% python3 -q
>>> import numpy as np
>>> np.set_printoptions(suppress=True, linewidth=160)
>>> rd = lambda a: np.round(a, 3) + 0
>>> F = np.array([[-7, -4, 3, -7, -7, -8, 3, 8, -8, -8, -1],
...     [-5, -2, -7, -2, -5, -3, 4, -1, 3, 2, -5],
...     [-4, 0, -1, -2, -4, -9, 2, -1, -1, -6, 3],
...     [3, -5, 7, -3, 1, -8, -5, -6, -1, 3, 8],
...     [-6, -1, 5, 7, 0, 7, 6, 3, 8, 5, 6],
...     [6, -7, 9, 4, 5, -4, 8, -9, 1, 2, 2],
...     [9, 2, 5, 4, -7, 2, 0, 4, -1, 7, -8],
...     [8, -1, 3, -9, -3, 6, 6, 4, 0, 2, -6],
...     [-9, 1, -8, 2, 0, 6, -5, -1, 8, -3, 2]])
>>> F
array([[-7, -4,  3, -7, -7, -8,  3,  8, -8, -8, -1],
       [-5, -2, -7, -2, -5, -3,  4, -1,  3,  2, -5],
       [-4,  0, -1, -2, -4, -9,  2, -1, -1, -6,  3],
       [ 3, -5,  7, -3,  1, -8, -5, -6, -1,  3,  8],
       [-6, -1,  5,  7,  0,  7,  6,  3,  8,  5,  6],
       [ 6, -7,  9,  4,  5, -4,  8, -9,  1,  2,  2],
       [ 9,  2,  5,  4, -7,  2,  0,  4, -1,  7, -8],
       [ 8, -1,  3, -9, -3,  6,  6,  4,  0,  2, -6],
       [-9,  1, -8,  2,  0,  6, -5, -1,  8, -3,  2]])
>>> u = np.array([0, 7])
>>> np.convolve(F[0], u)
array([  0, -49, -28,  21, -49, -49, -56,  21,  56, -56, -56,  -7])
>>> np.polyval(u, F[0])
array([7, 7, 7, 7, 7, 7, 7, 7, 7, 7, 7])
>>> np.correlate(F[0], F[2], "full")
array([-21,  30,  40, -28,   8,  77, 141,  10, -15,  86, 190,  80, -80,  55, 111,  81,  16, -22,  33,  32,   4])
>>> C2 = F.T @ F
>>> np.linalg.matrix_rank(C2)
np.int64(9)
>>> C2
array([[ 397,  -12,  204,  -14,   36,   29,   41,  -60,  -81,  167, -118],
       [ -12,  101, -102,   31,  -13,  103,  -68,   63,   22,    3,  -54],
       [ 204, -102,  312,   22,   26,  -71,  104,  -36,  -71,   97,   59],
       [ -14,   31,   22,  232,   83,  103,   -8,  -71,  127,  102,   63],
       [  36,  -13,   26,   83,  174,   47,  -32, -138,   56,   28,  112],
       [  29,  103,  -71,  103,   47,  359,    2,   79,  170,  123,  -74],
       [  41,  -68,  104,   -8,  -32,    2,  215,   23,    7,   30,  -51],
       [ -60,   63,  -36,  -71, -138,   79,   23,  225,  -57,  -42, -112],
       [ -81,   22,  -71,  127,   56,  170,    7,  -57,  205,   84,   56],
       [ 167,    3,   97,  102,   28,  123,   30,  -42,   84,  204,  -36],
       [-118,  -54,   59,   63,  112,  -74,  -51, -112,   56,  -36,  243]])
>>> rd(np.linalg.svd(F, compute_uv=False) ** 2)
array([713.067, 670.199, 570.683, 279.603, 163.614, 133.887,  90.319,  24.789,  20.84 ])
>>> np.diag(C2)
array([397, 101, 312, 232, 174, 359, 215, 225, 205, 204, 243])
>>> np.trace(C2), (F ** 2).sum()
(np.int64(2667), np.int64(2667))
>>> M2 = F / np.linalg.norm(F, axis=1, keepdims=True)
>>> C2 = M2 @ M2.T
>>> rd(np.linalg.norm(M2, axis=1))
array([1., 1., 1., 1., 1., 1., 1., 1., 1.])
>>> (np.abs(C2) > 0.9).astype(int)
array([[1, 0, 0, 0, 0, 0, 0, 0, 0],
       [0, 1, 0, 0, 0, 0, 0, 0, 0],
       [0, 0, 1, 0, 0, 0, 0, 0, 0],
       [0, 0, 0, 1, 0, 0, 0, 0, 0],
       [0, 0, 0, 0, 1, 0, 0, 0, 0],
       [0, 0, 0, 0, 0, 1, 0, 0, 0],
       [0, 0, 0, 0, 0, 0, 1, 0, 0],
       [0, 0, 0, 0, 0, 0, 0, 1, 0],
       [0, 0, 0, 0, 0, 0, 0, 0, 1]])
>>> m1 = np.loadtxt("m.csv", delimiter=",")
>>> m1
array([[-0.837, -0.183, -0.224, -0.037],
       [-0.113, -0.198,  3.995, -0.043],
       [-0.537, -0.014,  6.393, -0.032],
       [-0.026,  0.169,  1.18 , -0.004],
       [ 0.212, -0.114, -2.17 ,  0.047],
       [ 1.188, -0.082, -2.366, -0.036],
       [-0.362, -0.017, -3.568,  0.046],
       [-0.049, -0.069,  4.451,  0.015],
       [ 0.145,  0.18 ,  0.258, -0.016],
       [ 0.728,  0.072,  3.192,  0.007],
       [-0.739, -0.028,  4.235,  0.012],
       [-0.72 , -0.138,  1.766, -0.003],
       [ 0.741,  0.036, -1.528, -0.035],
       [ 0.328, -0.078,  5.374, -0.033]])
>>> cen = m1 - m1.mean(axis=0)
>>> left, sigma, Vt = np.linalg.svd(cen, full_matrices=False)
>>> rd(np.abs(Vt[-1]))
array([0.016, 0.056, 0.004, 0.998])
>>> rd(sigma)
array([11.515,  2.113,  0.401,  0.098])
>>> np.linalg.matrix_rank(cen)
np.int64(4)
>>> dist = np.linalg.norm(m1[:, None] - m1[None], axis=-1)
>>> np.unravel_index(dist.round(6).argmax(), dist.shape)
(np.int64(2), np.int64(6))
>>> rd(dist[:5, :5])
array([[0.   , 4.281, 6.626, 1.659, 2.213],
       [4.281, 0.   , 2.442, 2.84 , 6.175],
       [6.626, 2.442, 0.   , 5.241, 8.597],
       [1.659, 2.84 , 5.241, 0.   , 3.371],
       [2.213, 6.175, 8.597, 3.371, 0.   ]])
>>> dist[10].round(6).argsort(kind="stable")[:4]
array([10,  1,  7, 13])
>>> dist.shape
(14, 14)
